In [1]: import numpy as np

In [2]: np.set_printoptions(precision=2, suppress=True, linewidth=160, floatmode="fixed")

In [3]: tidy = lambda a: np.round(a, 2) + 0

In [4]: J = np.load("mat.npy")

In [5]: J
Out[5]: 
array([[ -1,   0,  -9,   1],
       [ -1,   0,  -9,   1],
       [  0,   0,   0,   0],
       [  0,   4,  -4,   3],
       [ -1,  -4,  -5,  -2],
       [ -1,  -4,  -5,  -2],
       [  0,   0,   0,   0],
       [ -1,  -4,  -5,  -2],
       [  0,   0,   0,   0],
       [  2,   4, -12,  -1],
       [ -2,  -8, -10,  -4]])

In [6]: Xc = J - J.mean(axis=1)
ValueError: operands could not be broadcast together with shapes (11,4) (11,) 


In [7]: Xc = J - J.mean(axis=0)

In [8]: Uu, sv, Vh = np.linalg.svd(Xc, full_matrices=False)

In [9]: tidy(Xc.mean(axis=0))
Out[9]: array([0.00, 0.00, 0.00, 0.00])

In [10]: (np.sign(Uu[:, 0]) == np.sign(Uu[0, 0])).astype(int)
Out[10]: array([1, 1, 0, 0, 1, 1, 0, 1, 0, 1, 1])

In [11]: tidy(sv ** 2 / (sv ** 2).sum())
Out[11]: array([0.54, 0.42, 0.04, 0.00])

In [12]: print(np.abs(Vh[0]).argmax())
2

In [13]: np.linalg.matrix_rank(Xc)
Out[13]: np.int64(3)

In [14]: Xc = J - J.mean(axis=0)

In [15]: evecs = np.linalg.svd(Xc)[2][:3]

In [16]: Y = Xc - Xc @ evecs.T @ evecs

In [17]: print(tidy(Y.std(axis=0)))
[0.00 0.00 0.00 0.00]

In [18]: tidy(np.diag(evecs.T @ evecs))
Out[18]: array([0.37, 0.85, 1.00, 0.78])

In [19]: cov = np.cov(J, rowvar=False)

In [20]: tidy(np.polyfit(J[:, 2], J[:, 3], 1))
Out[20]: array([0.11, 0.04])

In [21]: tidy(np.corrcoef(J[:, 2], J[:, 3])[0, 1])
Out[21]: np.float64(0.24)

In [22]: print(tidy(cov))
[[ 1.07  3.05  0.22  0.73]
 [ 3.05 13.09  1.16  5.75]
 [ 0.22  1.16 18.05  1.98]
 [ 0.73  5.75  1.98  3.67]]

In [23]: print(np.argwhere(np.triu(np.abs(np.corrcoef(J.T)) > 0.8, 1)))
[[0 1]
 [1 3]]

In [24]: print(tidy(np.corrcoef(J.T)))
[[1.00 0.82 0.05 0.37]
 [0.82 1.00 0.08 0.83]
 [0.05 0.08 1.00 0.24]
 [0.37 0.83 0.24 1.00]]

In [25]: np.median(J, axis=0)
Out[25]: array([-1.00,  0.00, -5.00,  0.00])

In [26]: np.argsort(-J.std(axis=0).round(6), kind="stable")
Out[26]: array([2, 1, 3, 0])

In [27]: np.unravel_index(np.abs(J).argmax(), J.shape)
Out[27]: (np.int64(9), np.int64(2))

In [28]: J.sum(axis=1)
Out[28]: array([ -9,  -9,   0,   3, -12, -12,   0, -12,   0,  -7, -24])

In [29]: np.linalg.rank(J)
AttributeError: module 'numpy.linalg' has no attribute 'rank'


In [30]: print(np.abs(J).max())
12

In [31]: np.diff(J, axis=0)
Out[31]: 
array([[  0,   0,   0,   0],
       [  1,   0,   9,  -1],
       [  0,   4,  -4,   3],
       [ -1,  -8,  -1,  -5],
       [  0,   0,   0,   0],
       [  1,   4,   5,   2],
       [ -1,  -4,  -5,  -2],
       [  1,   4,   5,   2],
       [  2,   4, -12,  -1],
       [ -4, -12,   2,  -3]])

In [32]: F = np.array([[-3, 8, -1, 6, 9, -9, 2],
    ...:     [2, -3, 8, -1, 6, 9, -9],
    ...:     [-9, 2, -3, 8, -1, 6, 9],
    ...:     [9, -9, 2, -3, 8, -1, 6],
    ...:     [6, 9, -9, 2, -3, 8, -1],
    ...:     [-1, 6, 9, -9, 2, -3, 8],
    ...:     [8, -1, 6, 9, -9, 2, -3]])

In [33]: x = np.array([3, -3, -1, -3, 2, -1, 3])

In [34]: y = F @ x

In [35]: c, lr = np.zeros(7), 1 / np.linalg.norm(F, 2) ** 2

In [36]: for i in range(50):
    ...:     c -= lr * F.T @ (F @ c - y)
    ...:     if i % 10 == 0: print(i, round(np.linalg.norm(F @ c - y), 2))
    ...: 
0 43.09
10 0.39
20 0.0
30 0.0
40 0.0

In [37]: tidy(c)
Out[37]: array([ 3.00, -3.00, -1.00, -3.00,  2.00, -1.00,  3.00])

In [38]: F @ np.ones(7)
Out[38]: array([12.00, 12.00, 12.00, 12.00, 12.00, 12.00, 12.00])

In [39]: tidy(np.fft.fft(F[0]))
Out[39]: array([ 12.00 +0.00j,  -8.05-11.19j,  13.14 -4.72j, -21.58 +6.58j, -21.58 -6.58j,  13.14 +4.72j,  -8.05+11.19j])
